% ipython --no-banner

In [1]: import numpy as np

In [2]: np.set_printoptions(precision=3, suppress=True, linewidth=100)

In [3]: F = np.load("w.npy")

In [4]: print(F)
[[ 0.051  2.503 -0.197  2.536  0.787]
 [-2.976 -5.09   0.341 -0.694  1.966]
 [-0.533  2.684  2.953  3.041  1.766]
 [-4.196 -4.262 -2.257 -2.885  1.573]]

In [5]: f, r1 = F[2], F[3]

In [6]: print(round(f @ r1, 3))
-21.863

In [7]: pr = (f @ r1) / (f @ f) * f

In [8]: print(round(float(np.linalg.norm(f + r1) ** 2 + np.linalg.norm(f - r1) ** 2), 3))
160.475

In [9]: print(np.linalg.matrix_rank(np.outer(f, r1)))
1

In [10]: print(round((r1 - pr) @ f, 3))
0.0

In [11]: out = np.array([[-3, 3, 2, 0, -2, -3],
    ...:     [1, -3, 3, -1, 2, 1],
    ...:     [-1, 3, -2, 2, 1, -1],
    ...:     [0, -3, 1, -3, 1, 1],
    ...:     [-2, -3, 0, -2, 0, 2],
    ...:     [0, 1, 0, 3, 1, -2]])

In [12]: out[-1] = out[0]

In [13]: arr = out + 0.3 * np.eye(6)

In [14]: print(arr)
[[-2.7  3.   2.   0.  -2.  -3. ]
 [ 1.  -2.7  3.  -1.   2.   1. ]
 [-1.   3.  -1.7  2.   1.  -1. ]
 [ 0.  -3.   1.  -2.7  1.   1. ]
 [-2.  -3.   0.  -2.   0.3  2. ]
 [-3.   3.   2.   0.  -2.  -2.7]]

In [15]: f = np.array([3, 1, 1, 3, 0, 3])

In [16]: out = arr + np.outer(f, np.eye(6)[0])

In [17]: print(np.linalg.matrix_rank(np.linalg.inv(out) - np.linalg.inv(arr), tol=1e-8))
1

In [18]: x = np.array([-1, -1, -2, 3, 1, -3])

In [19]: h = np.maximum(arr @ x, 0)

In [20]: print(h)
[ 2.7  0.  11.4  0.   0.   2.1]

In [21]: print(arr.T @ h)
[-24.99  48.6   -9.78  22.8    1.8  -25.17]

In [22]: print(np.flatnonzero(h > 1e-9))
[0 2 5]

In [23]: print(np.tanh(arr @ x))
[ 0.991 -1.     1.    -1.    -1.     0.97 ]
